% ipython --no-banner

In [1]: import numpy as np

In [2]: np.set_printoptions(precision=2, suppress=True, linewidth=160, floatmode="fixed")

In [3]: arr = np.loadtxt("m.csv", delimiter=",")

In [4]: print(arr)
[[ 3.00 -2.00  2.00  2.00]
 [ 2.00  3.00 -2.00  2.00]
 [ 2.00  2.00  3.00 -2.00]
 [-2.00  2.00  2.00  3.00]]

In [5]: rng = np.random.default_rng(836)

In [6]: idx = rng.permutation(4)

In [7]: print(idx)
[3 0 1 2]

In [8]: A2 = arr[idx][:, idx]

In [9]: print(np.trace(A2))
12.0

In [10]: print(np.sort(np.abs(np.linalg.eigvals(A2))))
[4.12 4.12 5.00 5.00]

In [11]: print(np.allclose(A2, arr))
True

In [12]: print(np.round(np.linalg.det(A2), 2), round(float(np.linalg.det(arr[idx])), 2))
425.0 -425.0

In [13]: O, r_ = np.linalg.qr(arr)

In [14]: print(round(np.trace(O @ O.T), 2))
4.0

In [15]: print(np.abs(np.diag(r_)))
[4.58 4.58 4.50 4.50]

In [16]: print(np.allclose(r_.T @ r_, arr.T @ arr))
True

In [17]: print(O @ r_)
[[ 3.00 -2.00  2.00  2.00]
 [ 2.00  3.00 -2.00  2.00]
 [ 2.00  2.00  3.00 -2.00]
 [-2.00  2.00  2.00  3.00]]

In [18]: print(np.round(O.T @ O, 2) + 0)
[[1.00 0.00 0.00 0.00]
 [0.00 1.00 0.00 0.00]
 [0.00 0.00 1.00 0.00]
 [0.00 0.00 0.00 1.00]]

In [19]: O, V = np.linalg.qr(arr[:, :3])[0], np.linalg.qr(arr[:, 3:])[0]

In [20]: sig = np.linalg.svd(O.T @ V, compute_uv=False)

In [21]: print(sig)
[0.19]

In [22]: print((sig > 0.9).sum())
0

In [23]: print(round(np.linalg.norm(O @ O.T - V @ V.T, 2), 2))
1.0

In [24]: W0 = np.load("case18.npy")

In [25]: print(W0.round(2) + 0)
[[0.09 0.02 0.09 0.09 0.13 0.06 0.13 0.09 0.06 0.13]
 [0.02 0.00 0.02 0.02 0.03 0.01 0.03 0.02 0.01 0.03]
 [0.09 0.02 0.09 0.09 0.13 0.06 0.13 0.09 0.06 0.13]
 [0.09 0.02 0.09 0.09 0.13 0.06 0.13 0.09 0.06 0.13]
 [0.13 0.03 0.13 0.13 0.18 0.08 0.18 0.13 0.08 0.18]
 [0.06 0.01 0.06 0.06 0.08 0.03 0.08 0.06 0.03 0.08]
 [0.13 0.03 0.13 0.13 0.18 0.08 0.18 0.13 0.08 0.18]
 [0.09 0.02 0.09 0.09 0.13 0.06 0.13 0.09 0.06 0.13]
 [0.06 0.01 0.06 0.06 0.08 0.03 0.08 0.06 0.03 0.08]
 [0.13 0.03 0.13 0.13 0.18 0.08 0.18 0.13 0.08 0.18]]

In [26]: w, V = np.linalg.eigh(W0)

In [27]: x = np.array([-4, 2, 1, -2, 3, -3, 1, 1, 4, -4])

In [28]: print(np.round(np.linalg.eigvalsh(W0[1:, 1:]), 2) + 0)
[0.00 0.00 0.00 0.00 0.00 0.00 0.00 0.00 0.91]

In [29]: print((np.sign(V[:, -1].round(6)) == np.sign(V[0, -1].round(6))).astype(int))
[1 1 1 1 1 1 1 1 1 1]

In [30]: print(np.round(V * np.abs(w) @ V.T, 2) + 0)
[[0.09 0.02 0.09 0.09 0.13 0.06 0.13 0.09 0.06 0.13]
 [0.02 0.00 0.02 0.02 0.03 0.01 0.03 0.02 0.01 0.03]
 [0.09 0.02 0.09 0.09 0.13 0.06 0.13 0.09 0.06 0.13]
 [0.09 0.02 0.09 0.09 0.13 0.06 0.13 0.09 0.06 0.13]
 [0.13 0.03 0.13 0.13 0.18 0.08 0.18 0.13 0.08 0.18]
 [0.06 0.01 0.06 0.06 0.08 0.03 0.08 0.06 0.03 0.08]
 [0.13 0.03 0.13 0.13 0.18 0.08 0.18 0.13 0.08 0.18]
 [0.09 0.02 0.09 0.09 0.13 0.06 0.13 0.09 0.06 0.13]
 [0.06 0.01 0.06 0.06 0.08 0.03 0.08 0.06 0.03 0.08]
 [0.13 0.03 0.13 0.13 0.18 0.08 0.18 0.13 0.08 0.18]]

In [31]: print(round(np.abs(W0).sum(axis=1).max(), 2), round(float(np.abs(w).max()), 2))
1.26 1.0

In [32]: A2 = W0 + rng.integers(-2, 3, (10, 1)) @ rng.integers(-2, 3, (1, 10))

In [33]: print(A2.round(2) + 0)
[[ 0.09  0.02  0.09  0.09  0.13  0.06  0.13  0.09  0.06  0.13]
 [-0.98  0.00  1.02  1.02 -0.97 -0.99  1.03  2.02  2.01  1.03]
 [ 2.09  0.02 -1.91 -1.91  2.13  2.06 -1.87 -3.91 -3.94 -1.87]
 [ 0.09  0.02  0.09  0.09  0.13  0.06  0.13  0.09  0.06  0.13]
 [-1.87  0.03  2.13  2.13 -1.82 -1.92  2.18  4.13  4.08  2.18]
 [-1.94  0.01  2.06  2.06 -1.92 -1.97  2.08  4.06  4.03  2.08]
 [ 1.13  0.03 -0.87 -0.87  1.18  1.08 -0.82 -1.87 -1.92 -0.82]
 [ 2.09  0.02 -1.91 -1.91  2.13  2.06 -1.87 -3.91 -3.94 -1.87]
 [-1.94  0.01  2.06  2.06 -1.92 -1.97  2.08  4.06  4.03  2.08]
 [ 2.13  0.03 -1.87 -1.87  2.18  2.08 -1.82 -3.87 -3.92 -1.82]]

In [34]: print(A2 - W0)
[[ 0.00  0.00  0.00  0.00  0.00  0.00  0.00  0.00  0.00  0.00]
 [-1.00  0.00  1.00  1.00 -1.00 -1.00  1.00  2.00  2.00  1.00]
 [ 2.00  0.00 -2.00 -2.00  2.00  2.00 -2.00 -4.00 -4.00 -2.00]
 [ 0.00  0.00  0.00  0.00  0.00  0.00  0.00  0.00  0.00  0.00]
 [-2.00  0.00  2.00  2.00 -2.00 -2.00  2.00  4.00  4.00  2.00]
 [-2.00  0.00  2.00  2.00 -2.00 -2.00  2.00  4.00  4.00  2.00]
 [ 1.00  0.00 -1.00 -1.00  1.00  1.00 -1.00 -2.00 -2.00 -1.00]
 [ 2.00  0.00 -2.00 -2.00  2.00  2.00 -2.00 -4.00 -4.00 -2.00]
 [-2.00  0.00  2.00  2.00 -2.00 -2.00  2.00  4.00  4.00  2.00]
 [ 2.00  0.00 -2.00 -2.00  2.00  2.00 -2.00 -4.00 -4.00 -2.00]]

In [35]: print(np.round(np.linalg.svd(A2 - W0, compute_uv=False), 2) + 0)
[19.75  0.00  0.00  0.00  0.00  0.00  0.00  0.00  0.00  0.00]

In [36]: print(np.argsort(-np.linalg.norm(W0, axis=0).round(6), kind="stable")[:3])
[4 6 9]

In [37]: print(round(np.linalg.norm(W0, 2) / np.linalg.norm(W0), 2))
1.0

In [38]: print(np.linalg.cond(W0) > 100)
True

In [39]: x = np.array([8, -1, 4, -1, 7, 5, -1, -8, -1, -9])

In [40]: print(np.linalg.norm(W0 @ x) <= np.linalg.norm(W0, 2) * np.linalg.norm(x) + 1e-9)
True

In [41]: print((W0 * x).sum(axis=1))
[0.09 0.02 0.09 0.09 0.13 0.06 0.13 0.09 0.06 0.13]

In [42]: print((W0 @ x).argmax())
4

In [43]: m1 = np.loadtxt("x.csv", delimiter=",")

In [44]: print(m1)
[[ 2.61 -3.89 -0.01  2.56  1.28  2.58  0.01 -1.31 -0.02 -2.54 -2.60  3.87]
 [-0.85  1.27  0.01 -0.86 -0.43 -0.83  0.01  0.40  0.01  0.88  0.85 -1.27]
 [ 0.69 -1.08  0.00  0.70  0.35  0.70 -0.01 -0.34 -0.01 -0.73 -0.74  1.07]
 [-0.89  1.36  0.01 -0.90 -0.45 -0.90  0.01  0.47 -0.02  0.91  0.91 -1.33]
 [ 2.96 -4.41 -0.02  2.91  1.46  2.96  0.02 -1.47  0.02 -2.94 -2.94  4.42]
 [-1.49  2.26  0.04 -1.49 -0.74 -1.52 -0.02  0.74  0.03  1.54  1.48 -2.25]
 [-0.76  1.16 -0.04 -0.78 -0.37 -0.76  0.00  0.38  0.03  0.74  0.77 -1.14]
 [ 3.47 -5.21  0.01  3.46  1.75  3.49  0.00 -1.76 -0.01 -3.46 -3.45  5.19]
 [-0.55  0.84 -0.01 -0.53 -0.27 -0.54 -0.01  0.27 -0.01  0.56  0.58 -0.85]
 [ 0.63 -0.92  0.01  0.61  0.32  0.63 -0.01 -0.30 -0.01 -0.65 -0.61  0.90]
 [ 1.34 -1.98  0.01  1.32  0.64  1.32  0.04 -0.64 -0.01 -1.34 -1.32  1.99]
 [ 2.66 -3.97  0.00  2.67  1.32  2.63 -0.02 -1.30  0.01 -2.64 -2.67  3.97]
 [-4.87  7.32 -0.05 -4.88 -2.47 -4.89  0.03  2.44  0.01  4.91  4.90 -7.37]
 [ 0.34 -0.55  0.00  0.34  0.18  0.37 -0.03 -0.17  0.01 -0.34 -0.39  0.50]
 [ 0.93 -1.40  0.01  0.94  0.46  0.96 -0.03 -0.52  0.04 -0.95 -0.93  1.41]
 [ 1.63 -2.49 -0.01  1.67  0.77  1.65  0.00 -0.82 -0.01 -1.64 -1.62  2.50]
 [ 3.58 -5.43  0.02  3.62  1.83  3.60  0.02 -1.81 -0.02 -3.60 -3.62  5.46]
 [-1.32  2.03  0.01 -1.37 -0.68 -1.31 -0.03  0.66 -0.01  1.32  1.33 -2.01]
 [ 0.19 -0.27 -0.01  0.18  0.08  0.18  0.03 -0.09 -0.01 -0.20 -0.20  0.29]
 [ 0.54 -0.78 -0.04  0.53  0.26  0.51  0.03 -0.30  0.02 -0.52 -0.55  0.76]
 [-1.90  2.85 -0.02 -1.88 -0.96 -1.90  0.00  0.95  0.02  1.91  1.87 -2.82]
 [-0.04  0.07 -0.01 -0.05 -0.03 -0.06  0.02  0.01  0.01  0.08  0.02 -0.07]
 [-3.87  5.82  0.00 -3.89 -1.95 -3.86 -0.01  1.96  0.02  3.89  3.89 -5.85]]

In [45]: print(m1.sum(axis=1))
[ 2.54 -0.81  0.60 -0.82  2.97 -1.42 -0.77  3.48 -0.52  0.60  1.37  2.66 -4.92  0.26  0.92  1.63  3.65 -1.38  0.17  0.46 -1.88 -0.05 -3.85]

In [46]: G = m1.T @ m1

In [47]: print((m1 @ m1.T).shape)
(23, 23)

In [48]: print(round(float(np.trace(G)), 2), np.round((m1 ** 2).sum(), 2))
1032.55 1032.55

In [49]: print(np.round(np.linalg.svd(m1, compute_uv=False) ** 2, 2) + 0)
[1032.47    0.02    0.01    0.01    0.01    0.01    0.01    0.01    0.00    0.00    0.00    0.00]

In [50]: print(np.diag(G))
[102.80 232.37   0.01 102.95  25.90 103.00   0.01  25.90   0.01 103.24 103.26 233.09]

In [51]: print(np.round(np.linalg.norm(m1, 2) / np.linalg.norm(m1), 2))
1.0

In [52]: feats = np.loadtxt("run2.csv", delimiter=",")

In [53]: print(feats)
[[-1.00  0.00  2.00 -1.00 -2.00  2.00  1.00 -2.00  2.00]
 [ 0.00  1.00  3.00  0.00 -1.00  3.00  2.00 -1.00  3.00]
 [-2.00 -1.00  1.00 -2.00 -3.00  1.00  0.00 -3.00  1.00]
 [ 0.00  1.00  3.00  0.00 -1.00  3.00  2.00 -1.00  3.00]
 [ 2.00  3.00  5.00  2.00  1.00  5.00  4.00  1.00  5.00]
 [ 1.00  2.00  4.00  1.00  0.00  4.00  3.00  0.00  4.00]
 [ 1.00  2.00  4.00  1.00  0.00  4.00  3.00  0.00  4.00]]

In [54]: # rank 2

In [55]: print(round(float(np.linalg.norm(feats[2], 1)), 2), round(np.linalg.norm(feats[2], np.inf), 2))
14.0 3.0

In [56]: print(round(float(np.linalg.norm(feats, 2)), 2))
17.49

In [57]: Uu, sig, VT = np.linalg.svd(feats)

In [58]: V = VT[:(sig > 1e-8).sum()]

In [59]: x = feats[0] + 2 * feats[4] + rng.integers(2) * np.eye(9)[3]

In [60]: print(x)
[ 3.00  6.00 12.00  3.00  0.00 12.00  9.00  0.00 12.00]

In [61]: print(np.allclose(V.T @ V @ x, x))
True

In [62]: print(np.linalg.matrix_rank(np.vstack([feats, x])))
2

In [63]: print(np.diag(V.T @ V))
[0.17 0.11 0.27 0.17 0.31 0.27 0.15 0.31 0.27]

In [64]: print(V.T @ V)
[[ 0.17  0.12  0.02  0.17  0.21  0.02  0.07  0.21  0.02]
 [ 0.12  0.11  0.10  0.12  0.12  0.10  0.11  0.12  0.10]
 [ 0.02  0.10  0.27  0.02 -0.06  0.27  0.18 -0.06  0.27]
 [ 0.17  0.12  0.02  0.17  0.21  0.02  0.07  0.21  0.02]
 [ 0.21  0.12 -0.06  0.21  0.31 -0.06  0.03  0.31 -0.06]
 [ 0.02  0.10  0.27  0.02 -0.06  0.27  0.18 -0.06  0.27]
 [ 0.07  0.11  0.18  0.07  0.03  0.18  0.15  0.03  0.18]
 [ 0.21  0.12 -0.06  0.21  0.31 -0.06  0.03  0.31 -0.06]
 [ 0.02  0.10  0.27  0.02 -0.06  0.27  0.18 -0.06  0.27]]

In [65]: Uu, sig, VT = np.linalg.svd(feats)

In [66]: print(sig.round(2) + 0)
[17.49  7.16  0.00  0.00  0.00  0.00  0.00]

In [67]: print(np.argmax(sig[:-1] / (sig[1:] + 1e-6)) + 1)
2

In [68]: A2 = Uu[:, :2] @ np.diag(sig[:2]) @ VT[:2]

In [69]: print(np.round(np.linalg.norm(feats - A2, 2), 2), np.round(sig[2], 2))
0.0 0.0

In [70]: print(round(np.abs(feats - A2).max(), 2))
0.0

In [71]: X = np.loadtxt("test14.csv", delimiter=",")

In [72]: print(X)
[[-0.78 -0.98 -0.98 -0.35  0.31]
 [-0.95 -0.62 -0.93  0.87  0.65]
 [ 0.12  0.83 -0.80  0.35  0.10]
 [ 0.95  0.94  0.01 -0.75 -0.54]
 [-0.05 -0.77 -0.74 -0.54 -0.04]
 [-0.75 -1.00 -0.11 -0.54  0.13]
 [-1.00 -1.00 -0.90  0.61  0.76]
 [-1.00 -1.00 -0.03  0.98  0.90]
 [ 0.76  0.84  0.82 -0.24 -0.34]
 [ 0.44 -0.30 -0.95 -0.71 -0.16]
 [-0.99 -1.00 -1.00  0.34  0.69]
 [-0.46  0.43  1.00  0.85  0.11]
 [ 0.24  0.82 -0.45  0.28  0.02]
 [ 0.26  0.91 -0.89  0.34  0.08]
 [-0.90 -0.80  0.92  0.81  0.43]
 [-0.80  0.77  0.22  0.94  0.51]
 [ 0.99  1.00  1.00 -0.11 -0.70]
 [ 1.00  0.99  0.77 -0.94 -0.80]]

In [73]: idx = X[:, 0] > np.median(X[:, 0])

In [74]: f = X[idx].mean(axis=0) - X[~idx].mean(axis=0)

In [75]: print(f)
[ 1.37  1.16  0.06 -0.76 -0.76]

In [76]: print(round((((X - X.mean(axis=0)) @ f > 0) == idx).mean(), 2))
0.94

In [77]: print(np.argsort(-np.abs(f).round(6), kind="stable"))
[0 1 4 3 2]

In [78]: print(np.round(X.mean(axis=0), 2) + 0)
[-0.16  0.00 -0.17  0.12  0.12]

In [79]: X[18]
IndexError: index 18 is out of bounds for axis 0 with size 18


In [80]: print(X.sum(axis=1))
[-2.78 -0.98  0.60  0.61 -2.14 -2.27 -1.53 -0.15  1.84 -1.68 -1.96  1.93  0.91  0.70  0.46  1.64  2.18  1.02]

In [81]: np.linalg.rank(X)
AttributeError: module 'numpy.linalg' has no attribute 'rank'


In [82]: print(np.unravel_index(np.abs(X).argmax(), X.shape))
(np.int64(5), np.int64(1))

In [83]: print(X.sum(axis=0))
[-2.92  0.06 -3.04  2.19  2.11]

In [84]: X[:, 5]
IndexError: index 5 is out of bounds for axis 1 with size 5


In [85]: print(X.shape)
(18, 5)

In [86]: A = np.loadtxt("data.csv", delimiter=",")

In [87]: print(A)
[[3.00 0.00 1.00 1.00 3.00 1.00 1.00 1.00 1.00 0.00]
 [0.00 3.00 0.00 3.00 0.00 0.00 0.00 2.00 2.00 1.00]
 [0.00 3.00 3.00 3.00 2.00 2.00 1.00 1.00 0.00 1.00]
 [3.00 3.00 3.00 3.00 2.00 2.00 2.00 1.00 3.00 0.00]
 [2.00 2.00 3.00 2.00 3.00 2.00 0.00 0.00 3.00 3.00]
 [1.00 3.00 1.00 1.00 0.00 0.00 2.00 2.00 2.00 1.00]
 [1.00 2.00 3.00 2.00 0.00 1.00 3.00 2.00 3.00 1.00]
 [2.00 0.00 2.00 3.00 3.00 0.00 0.00 3.00 0.00 1.00]
 [1.00 1.00 1.00 0.00 3.00 2.00 2.00 0.00 3.00 0.00]
 [2.00 0.00 1.00 0.00 2.00 0.00 3.00 3.00 3.00 1.00]
 [1.00 2.00 1.00 0.00 0.00 1.00 2.00 1.00 0.00 2.00]]

In [88]: rank = np.linalg.matrix_rank(W0)

In [89]: print(rank)
1

In [90]: null = np.linalg.svd(W0)[2][rank:].T

In [91]: print([int(np.linalg.matrix_rank(W0[:i])) for i in range(1, len(W0) + 1)])
[1, 1, 1, 1, 1, 1, 1, 1, 1, 1]
